$ python3 -q
>>> import numpy as np
>>> import numpy.linalg as la
>>> np.set_printoptions(suppress=True, linewidth=140)
>>> def tidy(a):
...     return np.round(a, 2) + 0
... 
>>> J = np.array([[40.61, 59.77, -40.01],
...     [38.11, 60.35, -39.72],
...     [39.62, 59.22, -39.78],
...     [38.99, 58.13, -41.73],
...     [40.48, 59.64, -39.84],
...     [40.35, 62.14, -39.85],
...     [41.64, 57.39, -41.05],
...     [39.75, 59.38, -40.16],
...     [39.24, 58.06, -39.74],
...     [40.6, 59.04, -39.91],
...     [40.49, 59.5, -39.53],
...     [41.03, 60.03, -39.25]])
>>> x0 = np.array([2, 0, 0])
>>> target = J @ x0
>>> tidy(la.solve(J.T @ J, J.T @ target))
array([2., 0., 0.])
>>> tidy(la.lstsq(J, target)[0])
array([2., 0., 0.])
>>> target
array([81.22, 76.22, 79.24, 77.98, 80.96, 80.7 , 83.28, 79.5 , 78.48, 81.2 , 80.98, 82.06])
>>> tidy(la.pinv(J) @ J)
array([[1., 0., 0.],
       [0., 1., 0.],
       [0., 0., 1.]])
>>> rng = np.random.default_rng(4648)
>>> target = target + 0.1 * rng.normal(size=12)
>>> tidy(target)
array([81.21, 76.36, 79.38, 77.95, 80.88, 80.83, 83.22, 79.51, 78.39, 81.22, 80.94, 81.84])
>>> c, *_ = la.lstsq(J, target)
>>> tidy(J.T @ (target - J @ c))
array([0., 0., 0.])
>>> A2 = np.c_[J[:, :2] @ np.array([[0, 1], [-2, 0]]), np.array([2, -2, 2, 0, 3, 0, 0, -2, -2, -1, 1, 0])]
>>> A2
array([[-119.54,   40.61,    2.  ],
       [-120.7 ,   38.11,   -2.  ],
       [-118.44,   39.62,    2.  ],
       [-116.26,   38.99,    0.  ],
       [-119.28,   40.48,    3.  ],
       [-124.28,   40.35,    0.  ],
       [-114.78,   41.64,    0.  ],
       [-118.76,   39.75,   -2.  ],
       [-116.12,   39.24,   -2.  ],
       [-118.08,   40.6 ,   -1.  ],
       [-119.  ,   40.49,    1.  ],
       [-120.06,   41.03,    0.  ]])
>>> tidy(la.lstsq(J, A2[:, 0])[0])
array([ 0., -2.,  0.])
>>> tidy(la.norm(la.qr(J)[0].T @ A2, axis=0) ** 2 / ((A2 ** 2).sum(axis=0) + 1e-12))
array([1.  , 1.  , 0.14])
>>> la.matrix_rank(A2)
np.int64(3)
>>> tidy(la.norm(A2 - J @ la.lstsq(J, A2)[0], axis=0))
array([0.  , 0.  , 5.17])
>>> O, _ = la.qr(np.array([[-0.2, -1.0, -1.6, 1.3],
...     [1.3, -0.5, -0.4, -0.4],
...     [-0.7, -0.6, 0.2, 0.5],
...     [-0.4, 1.5, -0.1, 0.5]]))
>>> evecs, _ = la.qr(np.array([[-1.0, -0.6, 0.7], [1.0, 2.2, -1.5], [-0.3, -1.1, -1.7]]))
>>> sigma = 20 * 0.9 ** np.arange(3)
>>> arr = O[:, :3] * sigma @ evecs[:3]
>>> tidy(arr)
array([[ -7.8 ,  13.67,   5.87],
       [-13.07,  -9.79,   4.83],
       [  2.15,   7.85,  -9.57],
       [ 11.02,   0.37,  11.61]])
>>> A2 = arr / np.sqrt((arr ** 2).mean(axis=1, keepdims=True))
>>> tidy(la.norm(A2, axis=1))
array([1.73, 1.73, 1.73, 1.73])
>>> la.matrix_rank(arr - arr.mean(axis=1, keepdims=True))
np.int64(2)
>>> X = np.array([[3, 0, 0], [0, 3, 0], [0, 0, -3]])
>>> cov = X.T @ X
>>> tidy(la.svd(X, compute_uv=False) ** 2)
array([9., 9., 9.])
>>> data = np.load("block0.npy")
>>> data
array([[1, 0, 0, 0, 0, 0],
       [2, 1, 0, 0, 0, 0],
       [7, 8, 1, 0, 0, 0],
       [1, 8, 6, 1, 0, 0],
       [9, 4, 8, 6, 1, 0],
       [9, 0, 6, 1, 6, 1]])
>>> d = la.norm(J[:, None] - J[None], axis=-1)
>>> np.unravel_index(d.round(6).argmax(), d.shape)
(np.int64(5), np.int64(6))
>>> d[8].round(6).argsort(kind="stable")[:4]
array([8, 2, 7, 9])
>>> np.flatnonzero(d[8] < d.mean() / 2)
array([8])
>>> tidy(la.norm(J, axis=1))
array([82.6 , 81.68, 81.6 , 81.49, 82.36, 84.13, 81.93, 81.97, 80.56, 82.02, 82.11, 82.63])
>>> tidy(d[8])
array([2.21, 2.55, 1.22, 2.01, 2.01, 4.23, 2.82, 1.48, 0.  , 1.68, 1.92, 2.71])
